$ ipython --no-banner

In [1]: import numpy as np

In [2]: np.set_printoptions(suppress=True, linewidth=140)

In [3]: rnd = lambda a: np.round(a, 2) + 0

In [4]: mat = np.load("out7.npy")

In [5]: rnd(mat)
Out[5]: 
array([[ 0.16,  0.36, -0.84, -0.36],
       [ 0.36,  0.84,  0.36,  0.16],
       [-0.84,  0.36,  0.16, -0.36],
       [-0.36,  0.16, -0.36,  0.84]])

In [6]: x0 = np.array([-2, -2, 1, 1])

In [7]: y = mat @ x0

In [8]: c, lr = np.zeros(4), 1 / np.linalg.norm(mat, 2) ** 2

In [9]: for i in range(50):
   ...:     c -= lr * mat.T @ (mat @ c - y)
   ...:     if i % 10 == 0: print(i, round(np.linalg.norm(mat @ c - y), 2))
   ...: 
0 0.0
10 0.0
20 0.0
30 0.0
40 0.0

In [10]: rnd(np.linalg.cond(mat))
Out[10]: np.float64(1.0)

In [11]: w, V = np.linalg.eigh(mat)

In [12]: (w > 1e-8).sum(), (w < -1e-8).sum()
Out[12]: (np.int64(3), np.int64(1))

In [13]: rnd(V.T @ mat @ V)
Out[13]: 
array([[-1.,  0.,  0.,  0.],
       [ 0.,  1.,  0.,  0.],
       [ 0.,  0.,  1.,  0.],
       [ 0.,  0.,  0.,  1.]])

In [14]: rnd(w)
Out[14]: array([-1.,  1.,  1.,  1.])

In [15]: rnd(V @ np.diag(w) @ V.T)
Out[15]: 
array([[ 0.16,  0.36, -0.84, -0.36],
       [ 0.36,  0.84,  0.36,  0.16],
       [-0.84,  0.36,  0.16, -0.36],
       [-0.36,  0.16, -0.36,  0.84]])

In [16]: G = mat.T @ mat

In [17]: rnd(np.diag(G))
Out[17]: array([1., 1., 1., 1.])

In [18]: rnd(np.linalg.svd(mat, compute_uv=False) ** 2)
Out[18]: array([1., 1., 1., 1.])

In [19]: (mat @ mat.T).shape
Out[19]: (4, 4)

In [20]: x0 = np.array([-5, 1, 0, 3])

In [21]: y = mat @ x0

In [22]: rnd(y)
Out[22]: array([-1.5, -0.5,  3.5,  4.5])

In [23]: rnd(np.linalg.solve(mat, mat[:, 0]))
Out[23]: array([1., 0., 0., 0.])

In [24]: rnd(np.linalg.solve(mat.T, mat[3]))
Out[24]: array([0., 0., 0., 1.])

In [25]: rnd(np.linalg.solve(mat, 2 * y))
Out[25]: array([-10.,   2.,   0.,   6.])

In [26]: J = np.load("m.npy")

In [27]: J
Out[27]: 
array([[ 2.,  0.,  3.,  0.,  0.,  0.,  0.,  0.],
       [ 7.,  9.,  6.,  0.,  0.,  0.,  0.,  0.],
       [ 1.,  1.,  3.,  0.,  0.,  0.,  0.,  0.],
       [ 0.,  0.,  0.,  0.,  0., -2.,  1.,  1.],
       [ 0.,  0.,  0., -1.,  2.,  2.,  0.,  0.],
       [ 0.,  0.,  0., -2.,  2., -2., -1.,  1.],
       [ 0.,  0.,  0.,  2.,  0., -1.,  1., -2.],
       [ 0.,  0.,  0.,  0., -1.,  2.,  0., -2.]])

In [28]: # row 1 is much longer than the rest

In [29]: x0 = np.array([3, 3, 2, 1, 2, 0, 0, 3])

In [30]: y = J @ x0

In [31]: c, lr = np.zeros(8), 1 / np.linalg.norm(J, 2) ** 2

In [32]: for i in range(40):
    ...:     c -= lr * J.T @ (J @ c - y)
    ...:     if i % 10 == 0: print(i, round(np.linalg.norm(J @ c - y), 2))
    ...: 
0 9.86
10 4.31
20 3.36
30 2.96

In [33]: rnd(c)
Out[33]: array([ 2.6 ,  3.17,  2.21, -0.5 ,  1.27, -0.56,  0.07,  1.83])
